$ ipython --no-banner

In [1]: import numpy as np

In [2]: np.set_printoptions(precision=2, suppress=True, linewidth=140, floatmode="fixed")

In [3]: X = np.load("run8.npy")

In [4]: X
Out[4]: 
array([[-3.00,  1.00,  2.00, -2.00],
       [-6.00,  2.00,  4.00, -4.00],
       [-6.00, -1.00,  7.00, -5.00],
       [ 0.00, -2.00,  2.00,  0.00]])

In [5]: W1 = np.array([[-1, -2], [2, 3], [-2, -1], [2, 2]])

In [6]: c = np.array([1, 1])

In [7]: hid = np.maximum(X @ W1 + c, 0)

In [8]: (hid > 0).mean(axis=0)
Out[8]: array([0.00, 0.50])

In [9]: np.linalg.matrix_rank(hid)
Out[9]: np.int64(1)

In [10]: W2 = np.array([[3, 3, 3], [1, 3, 0]])

In [11]: (hid @ W2).round(6).argmax(axis=1)
Out[11]: array([1, 1, 0, 0])

In [12]: hat = np.triu(np.array([[3, 4, 5, 5], [4, 0, 2, -3], [-4, 2, -5, -1], [1, -3, 1, -1]]), 1) + np.eye(4)

In [13]: M2 = hat @ X @ np.linalg.inv(hat)

In [14]: hat @ X - X @ hat
Out[14]: 
array([[-54.00,   5.00,  74.00, -21.00],
       [-12.00,  28.00,  34.00,  30.00],
       [  0.00,  26.00,  30.00,  34.00],
       [  0.00,   0.00,   4.00,  -4.00]])

In [15]: np.linalg.matrix_rank(M2)
Out[15]: np.int64(3)

In [16]: M2
Out[16]: 
array([[-57.00, 222.00, -96.00, 812.00],
       [-18.00,  78.00, -54.00, 256.00],
       [ -6.00,  25.00, -15.00,  85.00],
       [  0.00,  -2.00,   6.00,   0.00]])

In [17]: np.trace(M2), np.trace(X)
Out[17]: (np.float64(6.0), np.float64(6.0))

In [18]: M2 = np.array([[2], [2], [0], [3]])

In [19]: W2 = np.array([[1, 1]])

In [20]: rng = np.random.default_rng(94083)

In [21]: F = M2 @ W2 + 0.02 * rng.normal(size=(4, 2))

In [22]: F
Out[22]: 
array([[ 1.99,  2.01],
       [ 2.01,  2.03],
       [-0.01, -0.01],
       [ 3.05,  2.97]])

In [23]: M2 = np.c_[F[:, :1] @ np.array([[-7]]), np.array([2, -2, 0, -2])]

In [24]: M2
Out[24]: 
array([[-13.93,   2.00],
       [-14.04,  -2.00],
       [  0.08,   0.00],
       [-21.36,  -2.00]])

In [25]: np.round(np.linalg.norm(M2 - F @ np.linalg.lstsq(F, M2)[0], axis=0), 2) + 0
Out[25]: array([0.00, 2.81])

In [26]: np.linalg.matrix_rank(M2)
Out[26]: np.int64(2)

In [27]: np.round(np.linalg.lstsq(F, M2[:, 0])[0], 2) + 0
Out[27]: array([-7.00,  0.00])

In [28]: np.linalg.matrix_rank(np.c_[F, M2])
Out[28]: np.int64(3)

In [29]: np.linalg.norm(np.linalg.qr(F)[0].T @ M2, axis=0) ** 2 / ((M2 ** 2).sum(axis=0) + 1e-12)
Out[29]: array([1.00, 0.34])

In [30]: arr = np.load("dump.npy")

In [31]: arr
Out[31]: 
array([[ 0.11, -0.18,  0.25,  0.04, -0.04],
       [-0.18,  0.29, -0.41, -0.06,  0.06],
       [ 0.25, -0.41,  0.58,  0.08, -0.08],
       [ 0.04, -0.06,  0.08,  0.01, -0.01],
       [-0.04,  0.06, -0.08, -0.01,  0.01]])

In [32]: np.linalg.lstsq(arr[:-1].T, arr[-1])[2]
Out[32]: np.int32(1)

In [33]: np.unique(arr.round(6), axis=0).shape
Out[33]: (5, 5)

In [34]: round(np.trace(np.linalg.pinv(arr) @ arr), 2)
Out[34]: np.float64(1.0)

In [35]: arr @ np.linalg.pinv(arr) @ arr
Out[35]: 
array([[ 0.11, -0.18,  0.25,  0.04, -0.04],
       [-0.18,  0.29, -0.41, -0.06,  0.06],
       [ 0.25, -0.41,  0.58,  0.08, -0.08],
       [ 0.04, -0.06,  0.08,  0.01, -0.01],
       [-0.04,  0.06, -0.08, -0.01,  0.01]])
